>>> import numpy as np
>>> np.set_printoptions(precision=2, suppress=True, linewidth=200)
>>> K = np.loadtxt("mat.csv", delimiter=",")
>>> print(K)
[[-0.91  1.56  2.39]
 [ 0.73  1.17 -2.66]
 [-0.05 -3.    0.15]
 [-0.14  1.36  2.67]
 [-1.84 -1.09  2.1 ]
 [-2.18 -1.86 -0.89]
 [ 0.13  2.99 -0.14]
 [ 2.69 -1.19 -0.58]
 [ 2.76  1.04  0.56]
 [ 2.48 -1.12 -1.26]
 [-0.53  2.39 -1.74]
 [ 1.49 -2.28 -1.25]
 [-1.21  1.81 -2.06]
 [ 2.72 -1.21 -0.36]
 [-1.16  0.29 -2.75]
 [-2.41  1.46  1.02]
 [ 2.62 -1.2  -0.84]
 [-0.81  2.86 -0.38]
 [-1.49 -1.33 -2.24]
 [-0.06  1.46 -2.62]
 [ 2.23 -1.58 -1.24]
 [ 0.54  2.56  1.47]
 [-2.82  1.02 -0.03]
 [-0.81 -1.46  2.49]
 [ 1.34 -1.9   1.89]
 [ 2.49 -0.63 -1.56]]
>>> Xc = K - K.mean(axis=0)
>>> V = np.linalg.svd(Xc)[2][:1]
>>> Y = Xc - Xc @ V.T @ V
>>> print((Xc @ V.T).std(axis=0))
[2.]
>>> Xc = (K - K.mean(axis=0)) / K.std(axis=0)
>>> print(Xc.std(axis=0))
[1. 1. 1.]
>>> b = np.linalg.lstsq(np.delete(Xc, 1, axis=1), Xc[:, 1])[0]
>>> print(np.abs(b).argmax())
0
>>> U, sigma, Vt = np.linalg.svd(K, full_matrices=False)
>>> print(np.round(U.T @ U, 2) + 0)
[[1. 0. 0.]
 [0. 1. 0.]
 [0. 0. 1.]]
>>> print(sigma)
[10.26  8.66  7.32]
>>> print((sigma > 1e-8).sum())
3
>>> print(np.cumsum(sigma ** 2) / np.sum(sigma ** 2))
[0.45 0.77 1.  ]
>>> print(np.abs(U[:, 0]).round(6).argmax())
20
>>> print(np.round(U.T @ K @ Vt.T, 2) + 0)
[[10.26  0.    0.  ]
 [ 0.    8.66  0.  ]
 [ 0.    0.    7.32]]
>>> cent = K[[21, 6]].astype(float)
>>> for _ in range(3):
...     lab = np.linalg.norm(K[:, None] - cent, axis=-1).argmin(axis=1)
...     cent = np.array([K[lab == j].mean(axis=0) for j in range(2)])
... 
>>> print(lab)
[0 1 0 0 0 1 1 0 0 1 1 1 1 0 1 0 0 1 1 1 1 0 1 0 0 1]
>>> print(cent[1] - cent[0])
[-0.59  0.63 -2.57]
>>> print(np.bincount(lab))
[12 14]
>>> print(cent)
[[ 0.54 -0.26  1.08]
 [-0.05  0.37 -1.49]]
>>> print(np.abs(cent[1] - cent[0]).argmax())
2
>>> C2 = np.cov(K, rowvar=False)
>>> print(np.polyfit(K[:, 1], K[:, 0], 1))
[-0.29  0.25]
>>> print(np.argwhere(np.triu(np.abs(np.corrcoef(K.T)) > 0.8, 1)))
[]
>>> print(np.round(np.corrcoef(K[:, 1], K[:, 0])[0, 1], 2))
-0.29
>>> print(C2)
[[ 3.18 -0.93 -0.41]
 [-0.93  3.18  0.03]
 [-0.41  0.03  2.85]]
>>> print(K.std(axis=0))
[1.75 1.75 1.66]
>>> print(np.median(K, axis=0))
[-0.06 -0.17 -0.48]
>>> print(C2.shape)
(3, 3)
>>> M = np.loadtxt("m.csv", delimiter=",")
>>> print(M)
[[-0.2  -2.8  -0.6  -0.65 -0.4   1.7 ]
 [ 0.2  -1.    0.3   0.79  0.5   0.2 ]
 [ 0.3   1.2   1.2   1.13 -0.3   0.8 ]
 [ 0.5  -2.5   1.3   1.81 -1.9   0.1 ]
 [ 0.6   0.2   1.6   2.14  1.    0.6 ]
 [ 0.7  -1.5   1.1   2.77  0.6  -0.2 ]
 [-0.6  -0.2   1.4  -2.46  1.    0.8 ]
 [ 0.9  -2.6   1.    3.55  0.1  -0.3 ]
 [ 0.    1.1  -0.5   0.04 -0.8  -0.4 ]
 [ 1.3   0.1  -2.5   5.15 -0.3  -0.3 ]
 [ 0.2   0.   -2.    0.54  0.3   0.5 ]
 [-0.3  -0.6  -0.6  -1.25  0.   -1.5 ]
 [ 0.5   0.6   0.5   2.19 -2.7   1.1 ]
 [ 0.6  -1.2   0.7   2.42 -0.7  -0.3 ]
 [ 0.4   1.5   0.9   1.61 -0.1  -0.2 ]
 [ 0.6  -0.1  -0.7   2.32  0.9  -0.3 ]
 [-0.7   0.3   1.4  -2.66  0.6   1.6 ]
 [ 1.5  -0.1   1.5   5.9  -1.5  -0.3 ]
 [ 0.7   0.7  -0.2   2.88  1.    0.  ]
 [-0.7   0.4  -1.8  -2.84  0.7  -2.1 ]
 [ 0.4  -1.   -1.5   1.64  0.9  -0.5 ]
 [-1.5   0.6   2.2  -5.97  0.2  -0.9 ]
 [ 0.6  -0.5  -0.2   2.37 -0.4   1.3 ]
 [ 1.3  -1.8  -0.8   5.21  0.9  -0.5 ]
 [ 2.   -0.6  -0.5   7.94 -0.1   1.3 ]
 [ 1.7   1.    2.2   6.82  0.1  -1.1 ]
 [-0.2   0.8   1.   -0.88  0.8  -0.2 ]]
>>> Y = np.c_[K[:, :1] @ np.array([[1]]), np.array([-1, -1, 1, -1, 0, -2, -2, 1, 2, 1, 3, -1, -1, 1, 2, -3, -2, 1, 0, 1, 3, -3, -1, -3, -3, 0])]
>>> print(Y)
[[-0.91 -1.  ]
 [ 0.73 -1.  ]
 [-0.05  1.  ]
 [-0.14 -1.  ]
 [-1.84  0.  ]
 [-2.18 -2.  ]
 [ 0.13 -2.  ]
 [ 2.69  1.  ]
 [ 2.76  2.  ]
 [ 2.48  1.  ]
 [-0.53  3.  ]
 [ 1.49 -1.  ]
 [-1.21 -1.  ]
 [ 2.72  1.  ]
 [-1.16  2.  ]
 [-2.41 -3.  ]
 [ 2.62 -2.  ]
 [-0.81  1.  ]
 [-1.49  0.  ]
 [-0.06  1.  ]
 [ 2.23  3.  ]
 [ 0.54 -3.  ]
 [-2.82 -1.  ]
 [-0.81 -3.  ]
 [ 1.34 -3.  ]
 [ 2.49  0.  ]]
>>> print(np.linalg.norm(np.linalg.qr(K)[0].T @ Y, axis=0) ** 2 / ((Y ** 2).sum(axis=0) + 1e-12))
[1.   0.22]
>>> print(np.linalg.matrix_rank(Y))
2
>>> print(np.linalg.matrix_rank(np.c_[K, Y]))
4
>>> np.linalg.rank(Y)
Traceback (most recent call last):
  File "<python-input-41>", line 1, in <module>
    np.linalg.rank(Y)
    ^^^^^^^^^^^^^^
AttributeError: module 'numpy.linalg' has no attribute 'rank'
>>> print(np.linalg.matrix_rank(Y))
2
>>> print(Y.mean(axis=0))
[ 0.22 -0.31]
>>> print(round(float(np.linalg.norm(Y)), 2))
12.91
>>> print(np.linalg.svd(Y, compute_uv=False))
[10.22  7.88]
>>> Xc = (M - M.mean(axis=0)) / M.std(axis=0)
>>> print(Xc.std(axis=0))
[1. 1. 1. 1. 1. 1.]
>>> print(np.argwhere(np.abs(Xc) > 2))
[[ 0  1]
 [ 3  4]
 [ 9  2]
 [12  4]
 [19  5]
 [21  0]
 [21  3]
 [24  0]
 [24  3]]
>>> b = np.linalg.lstsq(np.delete(Xc, 2, axis=1), Xc[:, 2])[0]
>>> print(round(float(1 - np.var(Xc[:, 2] - np.delete(Xc, 2, axis=1) @ b)), 2))
0.06
>>> x = np.array([-9, -4, 9])
>>> target = K @ x
>>> b, lr = np.zeros(3), 1 / np.linalg.norm(K, 2) ** 2
>>> for i in range(60):
...     b -= lr * K.T @ (K @ b - target)
...     if i % 10 == 0: print(i, round(np.linalg.norm(K @ b - target), 2))
... 
0 31.93
10 0.01
20 0.0
30 0.0
40 0.0
50 0.0
>>> print(round(float(np.linalg.cond(K)), 2))
1.4
>>> print(b)
[-9. -4.  9.]
>>> print(np.linalg.matrix_rank(M, rtol=0.1))
5
>>> print(round(np.log10(np.linalg.cond(M))))
2
>>> print(np.round(np.abs(np.linalg.svd(M)[2][-1]), 2) + 0)
[0.97 0.   0.   0.24 0.01 0.  ]
>>> print(np.linalg.cond(M) > 100)
True
>>> arr = np.load("a.npy")
>>> print(arr)
[[ 1.    0.    0.  ]
 [ 0.    0.97 -0.26]
 [ 0.    0.26  0.97]]
>>> x = np.array([5, -7, -5])
>>> print([p for p in range(1, 25) if np.allclose(np.linalg.matrix_power(arr, p), np.eye(3))])
[24]
>>> print(np.sort(np.abs(np.degrees(np.angle(np.linalg.eigvals(arr))))))
[ 0. 15. 15.]
>>> print(arr.T @ (arr @ x))
[ 5. -7. -5.]
>>> hat = np.triu(np.array([[2, 1, -2], [2, 2, 1], [-1, -1, -2]]), 1) + np.eye(3)
>>> Y = hat @ arr @ np.linalg.inv(hat)
>>> print(np.linalg.matrix_rank(Y))
3
>>> print(np.round(np.linalg.det(Y), 2))
1.0
>>> print(np.poly(Y))
[ 1.   -2.93  2.93 -1.  ]
>>> print((np.linalg.matrix_power((arr != 0) + (arr.T != 0) + np.eye(3), 3) > 0).astype(int))
[[1 0 0]
 [0 1 1]
 [0 1 1]]
>>> print((arr != 0).astype(int))
[[1 0 0]
 [0 1 1]
 [0 1 1]]
>>> print(np.flatnonzero(np.linalg.matrix_power((arr != 0) + (arr.T != 0) + np.eye(3), 3)[0]))
[0]
>>> Y = np.array([[1, 1], [1, -1]])
>>> rng = np.random.default_rng(12777)
>>> A = np.kron(Y, np.kron(Y, Y))[rng.permutation(8)][:3]
>>> print(A)
[[ 1  1 -1 -1 -1 -1  1  1]
 [ 1 -1  1 -1  1 -1  1 -1]
 [ 1  1  1  1  1  1  1  1]]
>>> # columns 2 and 4 are equal
>>> x = np.array([8, 1, 4])
>>> print(np.sign((K @ x).round(6)))
[ 1. -1. -1.  1. -1. -1.  1.  1.  1.  1. -1.  1. -1.  1. -1. -1.  1. -1. -1. -1.  1.  1. -1.  1.  1.  1.]
>>> print((K @ x).argmax())
8
>>> W = np.array([[2, 0, 0, 2, 2, 2],
...     [0, 0, 2, 2, 2, 2],
...     [0, 3, 2, 1, 2, 1],
...     [2, 0, 3, 3, 1, 0],
...     [0, 3, 2, 1, 1, 3],
...     [2, 3, 1, 0, 2, 3],
...     [2, 0, 0, 1, 1, 1],
...     [1, 0, 0, 3, 2, 2]])
>>> b = np.array([-5, 3, 5, -3, 0, -3])
>>> hid = np.maximum(A @ W + b, 0)
>>> print((hid > 0).astype(int))
[[0 0 0 0 1 0]
 [0 1 1 0 0 0]
 [1 1 1 1 1 1]]
>>> print(np.linalg.matrix_rank(hid))
3
>>> cent = np.array([[3, 0, -1],
...     [-2, 3, 1],
...     [-3, -3, 0],
...     [-1, -3, -1],
...     [3, -1, 0],
...     [-2, 2, 2]])
>>> print(W @ cent)
[[  6  -4   0]
 [ -6 -10   2]
 [ -9   0   4]
 [ -3 -19  -5]
 [-16   5   8]
 [ -3  10   7]
 [  6  -2  -1]
 [  2  -7   0]]
>>> print(hid @ cent)
[[  3  -1   0]
 [-21   9   6]
 [-50 -30  20]]
>>> print((hid @ cent).round(6).argmax(axis=1))
[0 1 2]
>>> feats = np.array([[5.77, -1.92, -4.17, 6.29, -0.15],
...     [3.83, 3.58, -3.76, -4.63, 1.27],
...     [4.87, -0.28, 5.41, 0.55, 5.74],
...     [3.01, -2.48, 2.92, -2.39, -5.05]])
>>> r0, v = feats[2], feats[3]
>>> print(np.round(r0 @ v, 2))
0.85
>>> print(round(r0 @ r0, 2))
86.31
>>> pr = (r0 @ v) / (r0 @ r0) * r0
>>> print(np.linalg.matrix_rank(np.outer(r0, v)))
1
>>> print(round(np.linalg.norm(r0 + v) ** 2 + np.linalg.norm(r0 - v) ** 2, 2))
282.53
